$ python -q
>>> import numpy as np
>>> import numpy.linalg as la
>>> np.set_printoptions(precision=2, suppress=True, linewidth=140, floatmode="fixed")
>>> F = np.load("run15.npy")
>>> F
array([[ 0.33, -0.67, -0.67],
       [-0.67,  0.33, -0.67],
       [-0.67, -0.67,  0.33]])
>>> r0 = np.array([7, -5])
>>> np.polyval(r0, F[1])
array([-9.67, -2.67, -9.67])
>>> np.cross(F[1, :3], F[2, :3])
array([-0.33,  0.67,  0.67])
>>> round(F[:, 0] @ F[:, 2], 2)
np.float64(-0.0)
>>> la.norm(F, axis=0)
array([1.00, 1.00, 1.00])
>>> rng = np.random.default_rng(368)
>>> idx = rng.permutation(3)
>>> idx
array([2, 1, 0])
>>> out = F[idx][:, idx]
>>> np.diag(out)
array([0.33, 0.33, 0.33])
>>> np.round(la.det(out), 2), round(la.det(F[idx]), 2)
(np.float64(-1.0), np.float64(1.0))
>>> X = np.loadtxt("x.csv", delimiter=",")
>>> X
array([[ 5.22, -0.50, -0.61,  0.67,  3.59],
       [-3.03,  1.11,  0.02,  0.44, -1.13],
       [ 7.31, -1.11,  0.05, -0.34, -2.62],
       [-4.34,  0.40, -0.32, -1.14, -0.05],
       [-1.95,  1.21, -0.14, -0.87,  1.65],
       [-3.48,  0.01, -0.18,  1.62, -1.30],
       [ 3.51,  1.04, -0.10, -0.33, -2.91],
       [ 3.95, -0.36, -0.01, -0.65, -0.22],
       [ 1.23,  0.32,  0.02,  0.01, -1.37],
       [-1.99,  0.74, -0.20, -0.12,  0.08],
       [-3.84, -0.78, -0.34,  0.37,  0.86],
       [ 6.67,  0.35,  0.73, -0.93, -2.91],
       [ 1.21,  0.65, -0.14,  1.21,  0.86],
       [-5.85, -0.51,  0.45, -0.41,  2.33]])
>>> blk = np.stack([X, -1 * X, X[::-1]])
>>> blk.shape
(3, 14, 5)
>>> la.norm(blk, axis=(1, 2))
array([17.94, 17.94, 17.94])
>>> (blk @ X.T).shape
(3, 14, 14)
>>> la.matrix_rank(blk.reshape(3, -1))
np.int64(2)
>>> Xc = X - X.mean(axis=0)
>>> U, s, Vt = la.svd(Xc, full_matrices=False)
>>> Vt[0] * np.sign(Vt[0, np.abs(Vt[0]).argmax()])
array([ 0.98, -0.03,  0.01, -0.03, -0.20])
>>> np.searchsorted(np.cumsum(s ** 2) / (s ** 2).sum(), 0.9) + 1
np.int64(2)
>>> np.abs(U[:, 0]).argmax()
np.int64(2)
>>> np.abs(Vt[-1])
array([0.01, 0.05, 0.98, 0.15, 0.07])
>>> np.abs(Vt[0]).argmax()
np.int64(0)
>>> la.matrix_rank(Xc)
np.int64(5)
>>> np.round((s ** 2).sum() ** 2 / (s ** 4).sum(), 2)
np.float64(1.46)
>>> r0, g = F[0], F[2]
>>> round(r0 @ g, 2)
np.float64(-0.0)
>>> p = (r0 @ g) / (r0 @ r0) * r0
>>> la.matrix_rank(np.outer(r0, g))
np.int64(1)
>>> np.outer(r0, g)
array([[-0.22, -0.22,  0.11],
       [ 0.44,  0.44, -0.22],
       [ 0.44,  0.44, -0.22]])
>>> p.round(2) + 0
array([0.00, 0.00, 0.00])
>>> round(la.norm(r0 + g) ** 2 + la.norm(r0 - g) ** 2, 2)
np.float64(4.0)
>>> idx = rng.integers(0, 3, 3)
>>> data = np.triu((idx[:, None] == idx) & (rng.random((3, 3)) < 0.8), 1).astype(int)
>>> data += data.T
>>> data
array([[0, 1, 1],
       [1, 0, 1],
       [1, 1, 0]])
>>> r0 = np.array([0, 5, 4])
>>> np.polyval(r0, data[1])
array([9, 4, 9])
>>> np.cross(data[1, :3], data[0, :3])
array([-1, -1,  1])
>>> np.convolve(data[1], r0)
array([0, 5, 4, 5, 4])
>>> x = np.array([1, 0, 0])
>>> rhs = data @ x
>>> rhs
array([0, 1, 1])
>>> la.solve(data.T, data[2])
array([0.00, 0.00, 1.00])
>>> W0 = np.load("a.npy")
>>> W0
array([[5, 1, 5],
       [1, 5, 1],
       [5, 1, 5]])
>>> vals, vecs = la.eigh(W0)
>>> la.eigvalsh(W0 + 3 * np.eye(3))
array([ 3.00,  7.63, 13.37])
>>> np.abs(vecs[:, -1]).round(6).argmax()
np.int64(0)
>>> np.unique(vals.round(6) + 0, return_counts=True)[1]
array([1, 1, 1])
>>> U, s, Vt = la.svd(W0)
>>> s.round(2) + 0
array([10.37,  4.63,  0.00])
>>> out = U[:, :2] @ np.diag(s[:2]) @ Vt[:2]
>>> la.matrix_rank(W0, rtol=0.05)
np.int64(2)
>>> np.abs(np.diag(la.qr(W0)[1])) > 1e-9
array([ True,  True, False])
>>> np.unique(W0.round(6), axis=0).shape
(2, 3)
>>> np.allclose(W0[:-1].T @ la.lstsq(W0[:-1].T, W0[-1])[0], W0[-1])
True
>>> hat = np.triu(np.array([[1, 2, 1], [2, 1, 2], [0, 0, 1]]), 1) + np.eye(3)
>>> out = hat @ W0 @ la.inv(hat)
>>> np.trace(out), np.trace(W0)
(np.float64(15.0), np.int64(15))
>>> la.matrix_rank(out)
np.int64(2)
>>> hat @ W0 - W0 @ hat
array([[  7.00,   1.00,   0.00],
       [ 10.00,   0.00,  -1.00],
       [  0.00, -10.00,  -7.00]])
>>> W1 = np.array([[1, 2], [0, 2], [1, 0]])
>>> b = np.array([0, -2])
>>> H = np.maximum(W0 @ W1 + b, 0)
>>> H
array([[10, 10],
       [ 2, 10],
       [10, 10]])
>>> (H > 0).astype(int)
array([[1, 1],
       [1, 1],
       [1, 1]])
>>> (H > 0).mean(axis=0)
array([1.00, 1.00])
>>> la.matrix_rank(H)
np.int64(2)
>>> C = np.array([[1, -1], [2, 1]])
>>> (H @ C).round(6).argmax(axis=1)
array([0, 0, 0])
>>> M = np.load("arr.npy")
>>> M
array([[ 16.01,   2.83, -11.61,  -1.05],
       [-12.02,  10.11,   8.18,   9.30],
       [ -0.44,  16.37,  -0.40,  11.47],
       [-13.45,   8.11,   9.30,   8.18],
       [ 15.69,  -2.62, -11.14,  -4.78],
       [-15.46,  -5.62,  11.33,  -1.00],
       [ -0.51,  16.37,  -0.35,  11.48],
       [-12.57,   9.40,   8.61,   8.91],
       [  2.68, -16.00,  -1.23, -11.63],
       [  5.35, -15.12,  -3.18, -11.52],
       [-16.03,   0.46,  11.48,   3.34],
       [ 14.67,   7.74, -10.86,   2.62],
       [  0.71, -16.34,   0.20, -11.50],
       [ 14.76,   7.54, -10.92,   2.46]])
>>> rank = la.matrix_rank(M)
>>> rank
np.int64(2)
>>> null = la.svd(M)[2][rank:].T
>>> [int(la.matrix_rank(M[:i])) for i in range(1, len(M) + 1)]
[1, 2, 2, 2, 2, 2, 2, 2, 2, 2, 2, 2, 2, 2]
>>> [int(la.matrix_rank(M[:, :j + 1])) for j in range(4)]
[1, 2, 2, 2]
>>> null.shape
(4, 2)
>>> [int(la.matrix_rank(np.delete(M, i, axis=0))) for i in range(14)]
[2, 2, 2, 2, 2, 2, 2, 2, 2, 2, 2, 2, 2, 2]
>>> null @ null.T
array([[ 0.35, -0.04,  0.47,  0.09],
       [-0.04,  0.32,  0.06, -0.46],
       [ 0.47,  0.06,  0.66, -0.05],
       [ 0.09, -0.46, -0.05,  0.66]])
>>> G = np.cov(M, rowvar=False)
>>> G
array([[ 150.11,  -14.62, -107.05,  -38.46],
       [ -14.62,  128.36,    4.91,   92.05],
       [-107.05,    4.91,   76.59,   23.59],
       [ -38.46,   92.05,   23.59,   71.28]])
>>> round(float(np.corrcoef(M[:, 0], M[:, 3])[0, 1]), 2)
-0.37
>>> np.polyfit(M[:, 0], M[:, 3], 1)
array([-0.26,  1.15])
>>> G.shape
(4, 4)
>>> np.round(la.eigvalsh(G)[::-1], 2) + 0
array([254.93, 171.41,   0.00,   0.00])
>>> np.median(M, axis=0)
array([ 0.13,  5.18, -0.37,  2.54])
>>> Xc = M - M.mean(axis=0)
>>> U, s, Vt = la.svd(Xc, full_matrices=False)
>>> la.matrix_rank(Xc)
np.int64(2)
>>> np.round(Xc.mean(axis=0), 2) + 0
array([0.00, 0.00, 0.00, 0.00])
>>> np.round((s ** 2).sum() ** 2 / (s ** 4).sum(), 2)
np.float64(1.93)
>>> np.round(s ** 2 / (s ** 2).sum(), 2) + 0
array([0.60, 0.40, 0.00, 0.00])
>>> Vt[0] * np.sign(Vt[0, np.abs(Vt[0]).argmax()])
array([ 0.68, -0.39, -0.47, -0.40])
